$ python3 -q
>>> import numpy as np
>>> np.set_printoptions(precision=2, suppress=True, linewidth=140, floatmode="fixed")
>>> A = np.load("out19.npy")
>>> A
array([[0, 0, 0, 0, 0, 0],
       [0, 1, 0, 0, 0, 0],
       [0, 0, 4, 0, 0, 0],
       [0, 0, 0, 1, 0, 0],
       [0, 0, 0, 0, 6, 0],
       [0, 0, 0, 0, 0, 7]])
>>> Uu, sig, Vh = np.linalg.svd(A, full_matrices=False)
>>> Uu.shape, sig.shape, Vh.shape
((6, 6), (6,), (6, 6))
>>> Vh @ Vh.T
array([[1.00, 0.00, 0.00, 0.00, 0.00, 0.00],
       [0.00, 1.00, 0.00, 0.00, 0.00, 0.00],
       [0.00, 0.00, 1.00, 0.00, 0.00, 0.00],
       [0.00, 0.00, 0.00, 1.00, 0.00, 0.00],
       [0.00, 0.00, 0.00, 0.00, 1.00, 0.00],
       [0.00, 0.00, 0.00, 0.00, 0.00, 1.00]])
>>> sig
array([7.00, 6.00, 4.00, 1.00, 1.00, 0.00])
>>> Uu.T @ Uu
array([[1.00, 0.00, 0.00, 0.00, 0.00, 0.00],
       [0.00, 1.00, 0.00, 0.00, 0.00, 0.00],
       [0.00, 0.00, 1.00, 0.00, 0.00, 0.00],
       [0.00, 0.00, 0.00, 1.00, 0.00, 0.00],
       [0.00, 0.00, 0.00, 0.00, 1.00, 0.00],
       [0.00, 0.00, 0.00, 0.00, 0.00, 1.00]])
>>> np.abs(Vh[0])
array([0.00, 0.00, 0.00, 0.00, 0.00, 1.00])
>>> np.linalg.matrix_rank(A - A[0, 0] * np.eye(6))
np.int64(5)
>>> np.sort(np.linalg.eigvals(A))
array([0.00, 1.00, 1.00, 4.00, 6.00, 7.00])
>>> def softmax(z):
...     e = np.exp(z - z.max(axis=-1, keepdims=True))
...     return e / e.sum(axis=-1, keepdims=True)
... 
>>> np.round(softmax(A[5] + -3), 2) + 0
array([0.00, 0.00, 0.00, 0.00, 0.00, 1.00])
>>> softmax(A).sum(axis=1)
array([1.00, 1.00, 1.00, 1.00, 1.00, 1.00])
>>> np.round(softmax(10 * A[5]), 2) + 0
array([0.00, 0.00, 0.00, 0.00, 0.00, 1.00])
>>> scores = A @ A.T / np.sqrt(6)
>>> np.round(softmax(scores + np.triu(np.full(scores.shape, -np.inf), 1)), 2) + 0
array([[1.00, 0.00, 0.00, 0.00, 0.00, 0.00],
       [0.40, 0.60, 0.00, 0.00, 0.00, 0.00],
       [0.00, 0.00, 1.00, 0.00, 0.00, 0.00],
       [0.22, 0.22, 0.22, 0.33, 0.00, 0.00],
       [0.00, 0.00, 0.00, 0.00, 1.00, 0.00],
       [0.00, 0.00, 0.00, 0.00, 0.00, 1.00]])
>>> np.round(softmax(scores), 2) + 0
array([[0.17, 0.17, 0.17, 0.17, 0.17, 0.17],
       [0.15, 0.23, 0.15, 0.15, 0.15, 0.15],
       [0.00, 0.00, 0.99, 0.00, 0.00, 0.00],
       [0.15, 0.15, 0.15, 0.23, 0.15, 0.15],
       [0.00, 0.00, 0.00, 0.00, 1.00, 0.00],
       [0.00, 0.00, 0.00, 0.00, 0.00, 1.00]])
>>> data = np.array([[0.2, 1.1, -0.8, -0.1, 0.2, 0.0, -1.6, 0.6, 2.0],
...     [0.2, -1.3, -0.5, 1.9, -2.1, -0.1, 0.0, 0.5, -2.1],
...     [-1.6, -0.7, -0.6, 0.5, 0.9, 0.5, 0.2, 1.5, -0.3],
...     [0.3, 1.2, 1.7, 1.5, 1.5, -1.3, -1.1, -0.9, -0.2],
...     [-0.2, -2.1, 0.0, -0.4, -0.8, 0.0, -0.1, 0.9, 0.6],
...     [-1.1, -0.6, -0.8, -0.7, 0.6, -0.9, 0.7, -0.6, 0.5],
...     [1.1, -1.2, -1.7, -0.2, -0.1, -0.3, -0.8, 1.6, 0.8],
...     [-1.4, 0.8, 0.0, 0.2, 0.4, -0.9, 1.3, 1.9, 0.9],
...     [-0.3, 0.2, -0.4, -0.5, 1.5, 1.2, -1.3, -0.9, -0.7],
...     [1.3, 0.7, 1.2, 0.6, -0.5, -1.1, 0.2, 0.8, 0.3]])
>>> data
array([[ 0.20,  1.10, -0.80, -0.10,  0.20,  0.00, -1.60,  0.60,  2.00],
       [ 0.20, -1.30, -0.50,  1.90, -2.10, -0.10,  0.00,  0.50, -2.10],
       [-1.60, -0.70, -0.60,  0.50,  0.90,  0.50,  0.20,  1.50, -0.30],
       [ 0.30,  1.20,  1.70,  1.50,  1.50, -1.30, -1.10, -0.90, -0.20],
       [-0.20, -2.10,  0.00, -0.40, -0.80,  0.00, -0.10,  0.90,  0.60],
       [-1.10, -0.60, -0.80, -0.70,  0.60, -0.90,  0.70, -0.60,  0.50],
       [ 1.10, -1.20, -1.70, -0.20, -0.10, -0.30, -0.80,  1.60,  0.80],
       [-1.40,  0.80,  0.00,  0.20,  0.40, -0.90,  1.30,  1.90,  0.90],
       [-0.30,  0.20, -0.40, -0.50,  1.50,  1.20, -1.30, -0.90, -0.70],
       [ 1.30,  0.70,  1.20,  0.60, -0.50, -1.10,  0.20,  0.80,  0.30]])
>>> x = np.array([-1, -2, -2, 0, -2, 1, 1, -2, 2])
>>> y = data @ x
>>> np.round(np.linalg.solve(data.T @ data, data.T @ y), 2) + 0
array([-1.00, -2.00, -2.00,  0.00, -2.00,  1.00,  1.00, -2.00,  2.00])
>>> y.round(2) + 0
array([  0.00,   2.30,  -0.50, -10.10,   5.30,   4.70,   2.20,  -2.60,  -2.00,  -6.00])
>>> rng = np.random.default_rng(8883)
>>> y = y + 0.05 * rng.normal(size=10)
>>> y
array([ -0.06,   2.31,  -0.47, -10.09,   5.26,   4.65,   2.15,  -2.60,  -2.06,  -6.00])
>>> coef, *_ = np.linalg.lstsq(data, y)
>>> coef.round()
array([-1.00, -2.00, -2.00,  0.00, -2.00,  1.00,  1.00, -2.00,  2.00])
>>> np.round(data.T @ (y - data @ coef), 2) + 0
array([0.00, 0.00, 0.00, 0.00, 0.00, 0.00, 0.00, 0.00, 0.00])
>>> round(float(np.linalg.norm(y - data @ coef)), 2)
0.0
>>> coef
array([-0.95, -2.03, -2.01,  0.13, -1.96,  1.10,  1.11, -2.04,  2.08])
>>> [round(float(np.linalg.norm(np.linalg.solve(data.T @ data + lam * np.eye(9), data.T @ y))), 2) for lam in (0, 1, 10, 100)]
[4.88, 3.66, 2.11, 0.51]
